$ python3 -q
>>> import numpy as np
>>> from numpy import linalg as LA
>>> np.set_printoptions(suppress=True, linewidth=140)
>>> F = np.array([[0, 3, 0], [3, 2, 1], [0, 1, 0]])
>>> F
array([[0, 3, 0],
       [3, 2, 1],
       [0, 1, 0]])
>>> w, vecs = LA.eigh(F)
>>> x = np.array([3, 0, 1])
>>> np.abs(F).sum(axis=1).max(), np.round(np.abs(w).max(), 4)
(np.int64(6), np.float64(4.3166))
>>> np.round(vecs * np.abs(w) @ vecs.T, 4)
array([[2.7136, 0.9045, 0.9045],
       [0.9045, 3.6181, 0.3015],
       [0.9045, 0.3015, 0.3015]])
>>> np.round(vecs * np.maximum(w, 0) @ vecs.T, 4)
array([[1.3568, 1.9523, 0.4523],
       [1.9523, 2.8091, 0.6508],
       [0.4523, 0.6508, 0.1508]])
>>> x @ F @ x / (x @ x), np.round(w[0], 4), round(float(w[-1]), 4)
(np.float64(0.0), np.float64(-2.3166), 4.3166)
>>> (np.sign(vecs[:, -1].round(6)) == np.sign(vecs[0, -1].round(6))).astype(int)
array([1, 1, 1])
>>> rng = np.random.default_rng(23456)
>>> lab = rng.permutation(3)
>>> lab
array([1, 2, 0])
>>> A2 = F[lab][:, lab]
>>> np.trace(A2)
np.int64(2)
>>> left, sv, VT = LA.svd(F)
>>> vecs = VT[:(sv > 1e-8).sum()]
>>> x = F[0] + 2 * F[1] + rng.integers(2) * np.eye(3)[0]
>>> x
array([6., 7., 2.])
>>> LA.matrix_rank(np.vstack([F, x]))
np.int64(2)
>>> np.einsum("ij,ji->", F, F)
np.int64(24)
>>> np.kron(np.eye(2, dtype=int), F)
array([[0, 3, 0, 0, 0, 0],
       [3, 2, 1, 0, 0, 0],
       [0, 1, 0, 0, 0, 0],
       [0, 0, 0, 0, 3, 0],
       [0, 0, 0, 3, 2, 1],
       [0, 0, 0, 0, 1, 0]])
>>> [round(float(LA.det(F[:i, :i])), 2) + 0 for i in range(1, 4)]
[0.0, -9.0, 0.0]
>>> A = np.load("x.npy")
>>> A
array([[  0,  -8,   0,   2],
       [ -4, -33,   1,   4],
       [-17, -32,  -1,  -5],
       [  1, -46,  19,  -6],
       [  8, -47,  19,   0],
       [ -3, -51,  20,  -9]])
>>> A.sum(axis=1)
array([ -6, -32, -55, -32, -20, -43])
>>> np.round(LA.svd(A, compute_uv=False), 4) + 0
array([100.2909,  23.5518,  12.4516,   0.    ])
>>> np.round(A.mean(axis=0), 4)
array([ -2.5   , -36.1667,   9.6667,  -2.3333])
>>> A[6]
Traceback (most recent call last):
  File "<python-input-30>", line 1, in <module>
    A[6]
    ~^^^
IndexError: index 6 is out of bounds for axis 0 with size 6
>>> np.count_nonzero(A)
np.int64(21)
>>> np.unravel_index(np.abs(A).argmax(), A.shape)
(np.int64(5), np.int64(1))
>>> LA.rank(A)
Traceback (most recent call last):
  File "<python-input-33>", line 1, in <module>
    LA.rank(A)
    ^^^^^^^
AttributeError: module 'numpy.linalg' has no attribute 'rank'
>>> W1 = np.array([[0, 0, 0, 1, 1, 1],
...     [2, 1, 0, 3, 2, 0],
...     [2, 3, 3, 3, 2, 3],
...     [1, 2, 1, 1, 3, 0]])
>>> c = np.array([-2, 0, 1, -2, 2, 0])
>>> H = np.maximum(A @ W1 + c, 0)
>>> (H > 0).astype(int)
array([[0, 0, 1, 0, 0, 0],
       [0, 0, 1, 0, 0, 0],
       [0, 0, 0, 0, 0, 0],
       [0, 0, 1, 0, 0, 1],
       [0, 1, 1, 0, 0, 1],
       [0, 0, 1, 0, 0, 1]])
>>> np.round((H > 0).mean(axis=0), 4)
array([0.    , 0.1667, 0.8333, 0.    , 0.    , 0.5   ])
>>> W2 = np.array([[1, 2, -2],
...     [3, 1, -1],
...     [1, 3, -1],
...     [0, 2, -3],
...     [1, -2, -3],
...     [0, 1, 1]])
>>> (H @ W2).round(6).argmax(axis=1)
array([1, 1, 0, 1, 1, 1])
>>> W1 @ W2
array([[  1,   1,  -5],
       [  7,   7, -20],
       [ 16,  21, -22],
       [ 11,   3, -17]])
>>> Q, _ = LA.qr(np.array([[-1.3, 0.4, -2.2, -0.2],
...     [-1.1, -2.0, 0.0, 0.6],
...     [-2.2, -0.7, -0.2, 2.2],
...     [0.5, 1.6, 1.2, -1.0]]))
>>> K = Q[:, :4]
>>> K.round(4)
array([[-0.4599,  0.4628,  0.6784,  0.3377],
       [-0.3892, -0.6351, -0.1538,  0.6493],
       [-0.7783,  0.1786, -0.4511, -0.3986],
       [ 0.1769,  0.592 , -0.5592,  0.5528]])
>>> np.round(LA.norm(K, axis=0), 4)
array([1., 1., 1., 1.])
>>> np.round(K @ K.T, 4) + 0
array([[1., 0., 0., 0.],
       [0., 1., 0., 0.],
       [0., 0., 1., 0.],
       [0., 0., 0., 1.]])
>>> x = np.array([0, -1, -2, 2])
>>> target = K @ x
>>> c, lr = np.zeros(4), 1 / LA.norm(K, 2) ** 2
>>> for i in range(40):
...     c -= lr * K.T @ (K @ c - target)
...     if i % 10 == 0: print(i, round(LA.norm(K @ c - target), 4))
... 
0 0.0
10 0.0
20 0.0
30 0.0
>>> c.round(4) + 0
array([ 0., -1., -2.,  2.])
>>> np.round(LA.cond(K), 4)
np.float64(1.0)
>>> x = np.array([0, 2, 1, 0])
>>> np.round(LA.inv(K), 4)
array([[-0.4599, -0.3892, -0.7783,  0.1769],
       [ 0.4628, -0.6351,  0.1786,  0.592 ],
       [ 0.6784, -0.1538, -0.4511, -0.5592],
       [ 0.3377,  0.6493, -0.3986,  0.5528]])
>>> [p for p in range(1, 25) if np.allclose(LA.matrix_power(K, p), np.eye(4))]
[]
>>> np.round(LA.norm(x), 4), np.round(LA.norm(K @ x), 4)
(np.float64(2.2361), np.float64(2.2361))
>>> t3 = np.stack([K, -2 * K, K[::-1]])
>>> np.round(LA.det(t3), 4)
array([ -1., -16.,  -1.])
>>> np.round(t3.sum(axis=0), 4)
array([[ 0.6368,  0.1292, -1.2376,  0.215 ],
       [-0.3892,  0.8138, -0.2973, -1.0478],
       [ 0.3892, -0.8138,  0.2973,  1.0478],
       [-0.6368, -0.1292,  1.2376, -0.215 ]])
>>> np.round(LA.norm(t3, axis=(1, 2)), 4)
array([2., 4., 2.])
>>> LA.matrix_rank(t3.reshape(3, -1))
np.int64(2)
>>> Q, vecs = LA.qr(K[:, :3])[0], LA.qr(K[:, 3:])[0]
>>> sv = LA.svd(Q.T @ vecs, compute_uv=False)
>>> (sv > 0.9).sum()
np.int64(0)
>>> np.round(LA.norm(Q @ Q.T - vecs @ vecs.T, 2), 4)
np.float64(1.0)
>>> X = np.array([[1, 3, 2, 2, 2, 0, 1],
...     [6, 18, 12, 12, 12, 0, 6],
...     [2, 6, 4, 4, 4, 0, 2],
...     [2, 6, 4, 4, 4, 0, 2],
...     [5, 15, 10, 10, 10, 0, 5]])
>>> LA.lstsq(X[:-1].T, X[-1])[2]
np.int32(1)
>>> np.allclose(X[:-1].T @ LA.lstsq(X[:-1].T, X[-1])[0], X[-1])
True
>>> np.round(np.trace(LA.pinv(X) @ X), 4)
np.float64(1.0)
>>> left, sv, VT = LA.svd(X)
>>> vecs = VT[:(sv > 1e-8).sum()]
>>> x = X[4] + 4 * X[3] + rng.integers(2) * np.eye(7)[4]
>>> x
array([13., 39., 26., 26., 26.,  0., 13.])
>>> np.round(np.diag(vecs.T @ vecs), 4)
array([0.0435, 0.3913, 0.1739, 0.1739, 0.1739, 0.    , 0.0435])
>>> round(LA.norm(x - vecs.T @ vecs @ x), 4)
np.float64(0.0)
>>> np.argsort(-LA.norm(X, axis=0).round(6), kind="stable")[:3]
array([1, 2, 3])
>>> [round(float(x), 4) for x in LA.svd(X, compute_uv=False)[:3]]
[40.1248, 0.0, 0.0]
>>> LA.cond(X) > 100
np.True_
>>> round(LA.norm(X, 2) / LA.norm(X), 4)
np.float64(1.0)
>>> LA.matrix_rank(X, rtol=0.1)
np.int64(1)
>>> A2 = np.array([[2, 2, 2],
...     [0, 3, 2],
...     [1, 0, 0],
...     [1, 1, 3],
...     [0, 2, 3],
...     [0, 0, 0],
...     [3, 2, 0]])
>>> LA.matrix_rank(X @ A2)
np.int64(1)
>>> np.einsum("ik,kj->ji", X, A2)
array([[  9,  54,  18,  18,  45],
       [ 19, 114,  38,  38,  95],
       [ 20, 120,  40,  40, 100]])
>>> np.einsum("ij->j", X)
array([16, 48, 32, 32, 32,  0, 16])
>>> X @ A2
array([[  9,  19,  20],
       [ 54, 114, 120],
       [ 18,  38,  40],
       [ 18,  38,  40],
       [ 45,  95, 100]])
>>> sv = 10 * 0.2 ** np.arange(6)
>>> J = rng.normal(size=(35, 6)) * rng.permutation(sv)
>>> J.round(4)
array([[  0.0014,  -0.154 ,   0.0008,  -1.0018, -13.8263,   0.0534],
       [  0.0126,  -0.5743,   0.0031,   1.0382, -12.8267,   0.0309],
       [ -0.0257,   0.3115,  -0.0036,  -2.8149,  -9.2526,  -0.1213],
       [  0.0038,   0.2153,  -0.0041,  -0.8252,   2.5614,  -0.0927],
       [ -0.0227,  -0.2521,   0.0011,   0.2136,   5.7724,   0.1826],
       [  0.0163,   0.0694,   0.0015,   0.1537,   8.9895,   0.0793],
       [ -0.0225,  -0.5253,  -0.0039,   1.7107,  -7.0429,   0.0324],
       [ -0.0308,   0.9687,  -0.0003,   1.9665,  -1.2112,  -0.037 ],
       [ -0.0086,  -0.2748,  -0.0039,  -2.2696,  12.0212,   0.0061],
       [ -0.0037,  -0.2732,  -0.0025,  -3.8248,   2.2491,   0.0356],
       [  0.0071,  -0.0218,  -0.0029,  -0.4996,   5.3633,   0.0318],
       [ -0.0227,  -0.3039,  -0.0001,   2.3919,  -2.791 ,   0.0552],
       [  0.0173,   0.255 ,   0.0027,  -6.1207,   5.2195,   0.0903],
       [  0.0363,   0.583 ,   0.0002,  -0.805 ,  -3.5606,   0.0655],
       [  0.0018,  -0.318 ,   0.0038,  -1.0312,  19.3526,  -0.0023],
       [ -0.0183,   0.9641,  -0.0065,  -2.3988, -12.1458,  -0.0793],
       [ -0.0273,  -0.1445,  -0.0039,  -4.3019,  17.4656,   0.0623],
       [  0.0125,  -0.239 ,  -0.0018,   2.5465,  -1.4745,   0.1472],
       [  0.0109,   0.0288,   0.0002,   3.6763,  -8.0792,   0.0256],
       [  0.0151,  -0.3724,  -0.0009,  -3.4354,   0.1714,  -0.023 ],
       [ -0.0045,   0.2466,   0.0041,  -3.24  ,   0.5468,   0.0591],
       [ -0.0087,  -0.1086,  -0.003 ,   1.8243,  -5.6201,  -0.0581],
       [  0.0091,  -0.0724,   0.0023,   2.0045, -10.82  ,  -0.0392],
       [ -0.0089,  -0.5126,   0.0051,  -3.0189,   6.0876,  -0.0099],
       [  0.0287,   0.9368,  -0.006 ,   0.9815,  17.3944,   0.0766],
       [ -0.0059,   0.5669,  -0.0009,  -0.6575, -10.2769,  -0.0241],
       [ -0.0013,  -0.2005,   0.0027,  -2.7192,   9.9434,   0.0646],
       [  0.016 ,  -0.2134,  -0.0016,  -2.5257,   4.2586,   0.1338],
       [  0.0009,   0.3381,   0.0015,   2.7767, -12.4865,  -0.0324],
       [ -0.0169,   1.1457,   0.0014,   2.2011,   1.5107,   0.0587],
       [  0.0051,   0.1265,  -0.0051,   3.1278,   1.869 ,   0.0175],
       [  0.0114,   0.0955,  -0.0011,   1.4903,   2.1756,  -0.0147],
       [ -0.0125,  -0.6475,  -0.0031,   0.4987,   6.9829,   0.0231],
       [  0.0003,   0.2101,  -0.0002,  -1.703 ,  -6.0331,  -0.0992],
       [ -0.0264,   0.0341,  -0.0018,   1.3203, -11.9201,  -0.0569]])
>>> dist = LA.norm(J[:, None] - J[None], axis=-1)
>>> np.unravel_index(dist.round(6).argmax(), dist.shape)
(np.int64(0), np.int64(14))
>>> dist[:5, :5].round(4)
array([[ 0.    ,  2.3104,  4.9451, 16.3934, 19.637 ],
       [ 2.3104,  0.    ,  5.332 , 15.5211, 18.6208],
       [ 4.9451,  5.332 ,  0.    , 11.9808, 15.3405],
       [16.3934, 15.5211, 11.9808,  0.    ,  3.4183],
       [19.637 , 18.6208, 15.3405,  3.4183,  0.    ]])
>>> dist.mean(axis=1).argmax()
np.int64(14)
